>>> import numpy as np
>>> np.set_printoptions(precision=3, suppress=True, linewidth=160, floatmode="fixed")
>>> rng = np.random.default_rng(481)
>>> arr = np.array([[0, 1, 0, 1, 1, 0],
...     [2, 3, 3, 2, 1, 3],
...     [3, 2, 3, 3, 2, 2],
...     [0, 3, 3, 1, 2, 0],
...     [1, 2, 2, 2, 1, 0],
...     [1, 0, 2, 1, 0, 2],
...     [2, 0, 1, 1, 2, 1],
...     [0, 2, 1, 3, 0, 0]]) * (rng.random((8, 6)) < 0.3)
>>> arr
array([[0, 0, 0, 0, 0, 0],
       [2, 0, 0, 2, 1, 0],
       [0, 0, 3, 3, 0, 0],
       [0, 0, 0, 0, 0, 0],
       [0, 0, 0, 0, 0, 0],
       [0, 0, 0, 0, 0, 2],
       [0, 0, 0, 0, 0, 0],
       [0, 0, 1, 0, 0, 0]])
>>> Uu, sv, vt = np.linalg.svd(arr)
>>> evecs = vt[:(sv > 1e-8).sum()]
>>> x = arr[1] + 3 * arr[3] + rng.integers(2) * np.eye(6)[0]
>>> x
array([2.000, 0.000, 0.000, 2.000, 1.000, 0.000])
>>> np.allclose(evecs.T @ evecs @ x, x)
True
>>> np.diag(evecs.T @ evecs)
array([0.800, 0.000, 1.000, 1.000, 0.200, 1.000])
>>> np.linalg.matrix_rank(np.vstack([arr, x]))
np.int64(4)
>>> A = np.loadtxt("test5.csv", delimiter=",")
>>> A
array([[ -3.000,   1.000,   2.000,  -1.000,   0.000,   0.000,   0.000,   0.000,  -2.000,   0.000],
       [ -1.000,  -1.000,   5.000,  -3.000,   1.000,   1.000,  -1.000,   1.000,  -4.000,   1.000],
       [ -4.000,   0.000,   7.000,  -1.000,   1.000,   3.000,  -2.000,   2.000,  -3.000,   1.000],
       [ -3.000,  -1.000,   9.000,   1.000,   1.000,   3.000,   0.000,   3.000,  -4.000,   2.000],
       [ -6.000,   0.000,   7.000,   2.000,   4.000,   1.000,   3.000,   4.000,  -7.000,   3.000],
       [ -5.000,   2.000,  10.000,   3.000,   6.000,  -1.000,   4.000,   5.000,  -9.000,   1.000],
       [ -5.000,   5.000,  12.000,   0.000,   4.000,   2.000,   5.000,   8.000, -11.000,   2.000],
       [ -8.000,   8.000,  14.000,   0.000,   3.000,   1.000,   8.000,   7.000, -12.000,   0.000],
       [ -7.000,   6.000,  13.000,  -2.000,   5.000,   3.000,  11.000,   4.000, -12.000,  -3.000],
       [ -9.000,   6.000,  11.000,  -3.000,   8.000,   6.000,  10.000,   2.000, -13.000,  -2.000],
       [ -8.000,   3.000,   9.000,  -4.000,   6.000,   6.000,   8.000,  -1.000, -10.000,  -4.000],
       [ -6.000,   1.000,   9.000,  -4.000,   3.000,   3.000,   9.000,  -2.000, -10.000,  -7.000],
       [ -8.000,   0.000,  11.000,  -4.000,   6.000,   1.000,   9.000,   1.000, -11.000,  -4.000],
       [-11.000,  -3.000,  11.000,  -7.000,   4.000,   2.000,   7.000,   2.000, -13.000,  -4.000],
       [-13.000,  -4.000,   8.000,  -7.000,   7.000,   3.000,   4.000,   3.000, -16.000,  -4.000],
       [-13.000,  -2.000,  11.000,  -8.000,  10.000,   4.000,   1.000,   2.000, -16.000,  -4.000],
       [-13.000,  -3.000,   9.000,  -6.000,   8.000,   4.000,  -2.000,   4.000, -19.000,  -6.000],
       [-12.000,  -1.000,  12.000,  -6.000,  11.000,   7.000,  -2.000,   4.000, -17.000,  -6.000],
       [-15.000,   2.000,  11.000,  -4.000,  11.000,   8.000,  -3.000,   3.000, -14.000,  -7.000]])
>>> x = np.array([3, -4, 1, 8, 7, -5, -2, -3, -2, 4])
>>> rhs = A @ x
>>> rhs
array([-15.000,  -5.000, -13.000,  11.000,  36.000,  57.000,  -9.000, -39.000, -50.000, -46.000, -56.000, -59.000, -23.000, -58.000, -38.000, -26.000, -24.000,
       -24.000, -40.000])
>>> np.linalg.solve(A.T @ A, A.T @ rhs)
array([ 3.000, -4.000,  1.000,  8.000,  7.000, -5.000, -2.000, -3.000, -2.000,  4.000])
>>> np.linalg.lstsq(A, rhs)[0]
array([ 3.000, -4.000,  1.000,  8.000,  7.000, -5.000, -2.000, -3.000, -2.000,  4.000])
>>> rhs = rhs + 0.02 * rng.normal(size=19)
>>> rhs
array([-14.987,  -5.040, -12.975,  11.000,  35.992,  56.980,  -9.006, -39.012, -49.988, -46.004, -56.006, -58.994, -23.025, -58.020, -38.025, -26.004, -23.999,
       -23.986, -39.996])
>>> beta, *_ = np.linalg.lstsq(A, rhs)
>>> round(np.linalg.norm(rhs - A @ beta), 3)
np.float64(0.051)
>>> [round(float(np.linalg.norm(np.linalg.solve(A.T @ A + lam * np.eye(10), A.T @ rhs))), 2) for lam in (0, 1, 10, 100)]
[14.03, 13.54, 11.01, 5.33]
>>> beta
array([ 2.999, -3.999,  1.000,  8.002,  6.997, -4.996, -2.001, -2.999, -2.000,  3.997])
>>> beta.round()
array([ 3.000, -4.000,  1.000,  8.000,  7.000, -5.000, -2.000, -3.000, -2.000,  4.000])
>>> M2 = np.array([[-2, 1, -2],
...     [1, -2, 2],
...     [-2, 2, -2],
...     [2, 1, 0],
...     [-2, 1, 1],
...     [-1, 1, 2],
...     [2, 0, 0],
...     [-2, 1, 2],
...     [1, 0, 1],
...     [-1, 0, -2]])
>>> np.einsum("ij->j", A)
array([-150.000,   19.000,  181.000,  -54.000,   99.000,   57.000,   69.000,   52.000, -203.000,  -41.000])
>>> np.einsum("ik,kj->ji", A, M2)
array([[ -1.000, -27.000, -25.000, -28.000, -19.000, -25.000, -38.000, -21.000, -18.000, -21.000, -13.000,  -3.000, -18.000, -26.000, -35.000, -52.000,
        -52.000, -65.000, -47.000],
       [ -2.000,  11.000,  15.000,  25.000,  19.000,  24.000,  23.000,  15.000,  17.000,  14.000,  11.000,  10.000,  18.000,  18.000,  17.000,  21.000,
         21.000,  30.000,  21.000],
       [  2.000, -11.000,   0.000,  -9.000,  -1.000,  -3.000,   5.000,  11.000,  13.000,  23.000,  18.000,   5.000,   1.000,   1.000,  13.000,  14.000,
         19.000,  26.000,  45.000]])
>>> np.einsum("ik,kj->ij", A, M2)
array([[ -1.000,  -2.000,   2.000],
       [-27.000,  11.000, -11.000],
       [-25.000,  15.000,   0.000],
       [-28.000,  25.000,  -9.000],
       [-19.000,  19.000,  -1.000],
       [-25.000,  24.000,  -3.000],
       [-38.000,  23.000,   5.000],
       [-21.000,  15.000,  11.000],
       [-18.000,  17.000,  13.000],
       [-21.000,  14.000,  23.000],
       [-13.000,  11.000,  18.000],
       [ -3.000,  10.000,   5.000],
       [-18.000,  18.000,   1.000],
       [-26.000,  18.000,   1.000],
       [-35.000,  17.000,  13.000],
       [-52.000,  21.000,  14.000],
       [-52.000,  21.000,  19.000],
       [-65.000,  30.000,  26.000],
       [-47.000,  21.000,  45.000]])
>>> np.einsum("ij,ij->i", A, A)
array([ 19.000,  57.000,  94.000, 131.000, 189.000, 298.000, 428.000, 591.000, 582.000, 624.000, 423.000, 386.000, 457.000, 558.000, 653.000, 751.000, 792.000,
       840.000, 814.000])
>>> M2.T @ A.T
array([[ -1.000, -27.000, -25.000, -28.000, -19.000, -25.000, -38.000, -21.000, -18.000, -21.000, -13.000,  -3.000, -18.000, -26.000, -35.000, -52.000,
        -52.000, -65.000, -47.000],
       [ -2.000,  11.000,  15.000,  25.000,  19.000,  24.000,  23.000,  15.000,  17.000,  14.000,  11.000,  10.000,  18.000,  18.000,  17.000,  21.000,
         21.000,  30.000,  21.000],
       [  2.000, -11.000,   0.000,  -9.000,  -1.000,  -3.000,   5.000,  11.000,  13.000,  23.000,  18.000,   5.000,   1.000,   1.000,  13.000,  14.000,
         19.000,  26.000,  45.000]])
>>> M2 = np.c_[A[:, :9] @ np.array([[2, 0, 2, 2, 0, 1, 2, 2, 2],
...     [1, 0, 0, 0, 1, 2, 2, 1, 0],
...     [0, 2, 1, 2, 0, 0, 2, 2, 2],
...     [1, 1, 1, 1, 2, 0, 1, 0, 0],
...     [0, 2, 0, 2, 1, 2, 1, 2, 2],
...     [1, 0, 1, 2, 2, 2, 1, 2, 2],
...     [1, 0, 0, 2, 0, 1, 0, 2, 1],
...     [2, 0, 1, 2, 0, 1, 1, 2, 1],
...     [2, 0, 2, 0, 1, 2, 2, 1, 1]]), np.array([3, -1, 1, -3, -2, 0, 3, -3, 0, 3, -3, -3, -1, 2, -1, -3, -2, 3, 0])]
>>> M2
array([[-10.000,   3.000,  -9.000,  -3.000,  -3.000,  -5.000,  -5.000,  -3.000,  -4.000,   3.000],
       [-12.000,   9.000,  -6.000,   9.000,  -8.000,  -7.000,  -2.000,   7.000,   8.000,  -1.000],
       [-10.000,  15.000,  -3.000,  13.000,   2.000,  -2.000,   5.000,  11.000,  11.000,   1.000],
       [ -5.000,  21.000,   2.000,  27.000,   4.000,  -2.000,  10.000,  21.000,  19.000,  -3.000],
       [-12.000,  24.000, -12.000,  28.000,   3.000,  -3.000,  -1.000,  19.000,  12.000,  -2.000],
       [-10.000,  35.000, -11.000,  41.000,   3.000,   0.000,   9.000,  31.000,  20.000,   0.000],
       [ -4.000,  32.000, -10.000,  52.000,   2.000,   8.000,  16.000,  46.000,  28.000,   3.000],
       [ -9.000,  34.000, -18.000,  50.000,   1.000,   7.000,  15.000,  46.000,  23.000,  -3.000],
       [-12.000,  34.000, -20.000,  56.000,   1.000,  12.000,  10.000,  52.000,  31.000,   0.000],
       [-21.000,  35.000, -28.000,  53.000,   7.000,  17.000,   3.000,  49.000,  31.000,   3.000],
       [-25.000,  26.000, -26.000,  36.000,   3.000,   9.000,  -5.000,  33.000,  23.000,  -3.000],
       [-27.000,  20.000, -26.000,  28.000,  -8.000,  -5.000, -12.000,  23.000,  15.000,  -3.000],
       [-30.000,  30.000, -29.000,  36.000, -11.000,  -6.000, -12.000,  29.000,  19.000,  -1.000],
       [-45.000,  23.000, -40.000,  23.000, -22.000, -22.000, -31.000,  14.000,   8.000,   2.000],
       [-56.000,  23.000, -51.000,  17.000, -21.000, -26.000, -44.000,   4.000,   1.000,  -1.000],
       [-59.000,  34.000, -49.000,  22.000, -16.000, -18.000, -32.000,  12.000,  11.000,  -3.000],
       [-63.000,  28.000, -53.000,  14.000, -18.000, -31.000, -42.000,  -2.000,  -1.000,  -2.000],
       [-52.000,  40.000, -41.000,  34.000,  -5.000, -10.000, -20.000,  22.000,  21.000,   3.000],
       [-49.000,  40.000, -40.000,  26.000,   7.000,  -1.000, -14.000,  18.000,  16.000,   0.000]])
>>> np.linalg.matrix_rank(np.c_[A, M2])
np.int64(11)
>>> np.round(np.linalg.norm(M2 - A @ np.linalg.lstsq(A, M2)[0], axis=0), 3) + 0
array([0.000, 0.000, 0.000, 0.000, 0.000, 0.000, 0.000, 0.000, 0.000, 8.263])
>>> np.linalg.norm(np.linalg.qr(A)[0].T @ M2, axis=0) ** 2 / ((M2 ** 2).sum(axis=0) + 1e-12)
array([1.000, 1.000, 1.000, 1.000, 1.000, 1.000, 1.000, 1.000, 1.000, 0.296])
